>>> import numpy as np
>>> import numpy.linalg as la
>>> np.set_printoptions(precision=3, suppress=True, linewidth=160, sign=" ")
>>> K = np.loadtxt("layer5.csv", delimiter=",")
>>> K
array([[-3.513,  3.522, -0.943],
       [-6.388,  6.252, -1.814],
       [-6.304,  6.269, -1.914],
       [ 3.502, -3.459,  1.022],
       [ 2.11 , -2.171,  0.626],
       [ 2.824, -2.804,  0.771],
       [ 3.526, -3.521,  1.047],
       [-0.675,  0.622, -0.224],
       [-4.869,  4.852, -1.439],
       [-6.246,  6.226, -1.8  ]])
>>> hat = K @ la.solve(K.T @ K, K.T)
>>> np.round(la.eigvalsh(hat), 3) + 0
array([ 0.,  0.,  0.,  0.,  0.,  0.,  0.,  1.,  1.,  1.])
>>> d = la.norm(K[:, None] - K[None], axis=-1)
>>> (d + 1e9 * np.eye(10)).round(6).argmin(axis=1)
array([ 8,  2,  1,  6,  5,  4,  3,  4,  0,  2])
>>> la.norm(K - K.mean(axis=0), axis=1)
array([ 2.766,  6.823,  6.796,  7.325,  5.389,  6.352,  7.39 ,  1.355,  4.725,  6.703])
>>> d[0]
array([  0.   ,   4.059,   4.035,  10.09 ,   8.154,   9.117,  10.154,   4.121,   1.963,   3.939])
>>> d[0].round(6).argsort(kind="stable")[:4]
array([ 0,  8,  9,  2])
>>> d[:5, :5]
array([[  0.   ,   4.059,   4.035,  10.09 ,   8.154],
       [  4.059,   0.   ,   0.132,  14.148,  12.211],
       [  4.035,   0.132,   0.   ,  14.121,  12.185],
       [ 10.09 ,  14.148,  14.121,   0.   ,   1.937],
       [  8.154,  12.211,  12.185,   1.937,   0.   ]])
>>> la.matrix_rank(d ** 2)
np.int64(5)
>>> np.unravel_index(d.round(6).argmax(), d.shape)
(np.int64(1), np.int64(6))
>>> mat = np.load("a.npy")
>>> mat
array([[ 1,  0,  0],
       [ 0,  1,  0],
       [ 0,  0,  1]])
>>> # equal to its transpose
>>> L = la.cholesky(mat)
>>> L
array([[ 1.,  0.,  0.],
       [ 0.,  1.,  0.],
       [ 0.,  0.,  1.]])
>>> L @ L.T
array([[ 1.,  0.,  0.],
       [ 0.,  1.,  0.],
       [ 0.,  0.,  1.]])
>>> np.diag(L) ** 2
array([ 1.,  1.,  1.])
>>> la.eigvalsh(mat).min() > 0
np.True_
>>> np.round(la.det(mat), 3)
np.float64(1.0)
>>> np.sort(np.abs(la.eigvals(mat)))
array([ 1.,  1.,  1.])
>>> np.allclose(mat @ mat.T, mat.T @ mat)
True
>>> np.trace(mat)
np.int64(3)
>>> other = np.array([[0, 1, 1], [0, 2, 1], [0, 2, 1]])
>>> np.einsum("ij,ij->i", mat, mat)
array([ 1,  1,  1])
>>> np.einsum("ik,kj->ij", mat, other)
array([[ 0,  1,  1],
       [ 0,  2,  1],
       [ 0,  2,  1]])
>>> other.T @ mat.T
array([[ 0,  0,  0],
       [ 1,  2,  2],
       [ 1,  1,  1]])
>>> A = np.loadtxt("block7.csv", delimiter=",")
>>> A
array([[ 13.412,   3.809,   9.048,   1.377],
       [ -3.786,  -1.52 ,   7.744,  -4.686],
       [  3.745,   6.577,  22.515,  -8.432],
       [ 12.942, -12.752,  -4.433,   3.664],
       [  1.129,   2.064,  21.707, -10.218],
       [  5.536,   4.145,  -4.502,   7.085],
       [ 20.531,  -3.925, -22.748,  19.513],
       [  8.302,   1.453,   7.85 ,  -0.205],
       [ 12.073,  -2.803,  -6.676,   7.996],
       [ -6.619,   1.667,  18.88 , -10.98 ],
       [ -8.449,   4.921,  18.364, -10.147],
       [ -0.232,  -6.063,  -1.641,   0.351],
       [ 11.957,  -2.546, -26.303,  19.517],
       [ -7.637,   7.918,  10.656,  -4.416],
       [ -3.299,   6.632,   3.201,   0.797],
       [ -0.189,  17.418,  16.098,  -2.272],
       [  2.175,  -0.728,   4.661,  -0.866],
       [  9.811,  -2.4  ,   7.85 ,  -1.029]])
>>> Xc = A - A.mean(axis=0)
>>> V = la.svd(Xc)[2][:3]
>>> other = Xc - Xc @ V.T @ V
>>> (Xc @ V.T).std(axis=0)
array([ 17.31 ,   5.805,   5.335])
>>> np.round(other.std(axis=0), 3) + 0
array([ 0.,  0.,  0.,  0.])
>>> la.norm(other, axis=1).round(6).argmax()
np.int64(8)
>>> np.round(np.cov(Xc @ V.T, rowvar=False), 3) + 0
array([[ 317.251,    0.   ,    0.   ],
       [   0.   ,   35.678,    0.   ],
       [   0.   ,    0.   ,   30.14 ]])
